% python3 -q
>>> import numpy as np
>>> import numpy.linalg as la
>>> np.set_printoptions(precision=2, suppress=True, linewidth=100)
>>> rd = lambda a: np.round(a, 2) + 0
>>> E = np.loadtxt("m.csv", delimiter=",")
>>> rd(E)
array([[ 0.3 ,  0.64, -0.7 ],
       [-0.9 , -0.04, -0.42],
       [ 0.3 , -0.76, -0.57]])
>>> rng = np.random.default_rng(861873)
>>> idx = rng.permutation(3)
>>> idx
array([1, 2, 0])
>>> A2 = E[idx][:, idx]
>>> rd(np.diag(A2))
array([-0.04, -0.57,  0.3 ])
>>> rd(np.sort(np.abs(la.eigvals(A2))))
array([1., 1., 1.])
>>> np.allclose(A2, E)
False
>>> mat = np.array([[13, 10, 6, 8, 9, 3],
...     [10, 8, 4, 6, 6, 2],
...     [6, 4, 4, 4, 6, 2],
...     [8, 6, 4, 5, 6, 2],
...     [9, 6, 6, 6, 13, 3],
...     [3, 2, 2, 2, 3, 1]])
>>> mat
array([[13, 10,  6,  8,  9,  3],
       [10,  8,  4,  6,  6,  2],
       [ 6,  4,  4,  4,  6,  2],
       [ 8,  6,  4,  5,  6,  2],
       [ 9,  6,  6,  6, 13,  3],
       [ 3,  2,  2,  2,  3,  1]])
>>> rd(mat @ la.pinv(mat) @ mat)
array([[13., 10.,  6.,  8.,  9.,  3.],
       [10.,  8.,  4.,  6.,  6.,  2.],
       [ 6.,  4.,  4.,  4.,  6.,  2.],
       [ 8.,  6.,  4.,  5.,  6.,  2.],
       [ 9.,  6.,  6.,  6., 13.,  3.],
       [ 3.,  2.,  2.,  2.,  3.,  1.]])
>>> rd(la.norm(mat, 2) / la.norm(mat))
np.float64(0.99)
>>> np.argsort(-la.norm(mat, axis=0).round(6), kind="stable")[:3]
array([0, 4, 1])
>>> [round(float(x), 2) for x in la.svd(mat, compute_uv=False)[:3]]
[37.19, 5.81, 1.0]
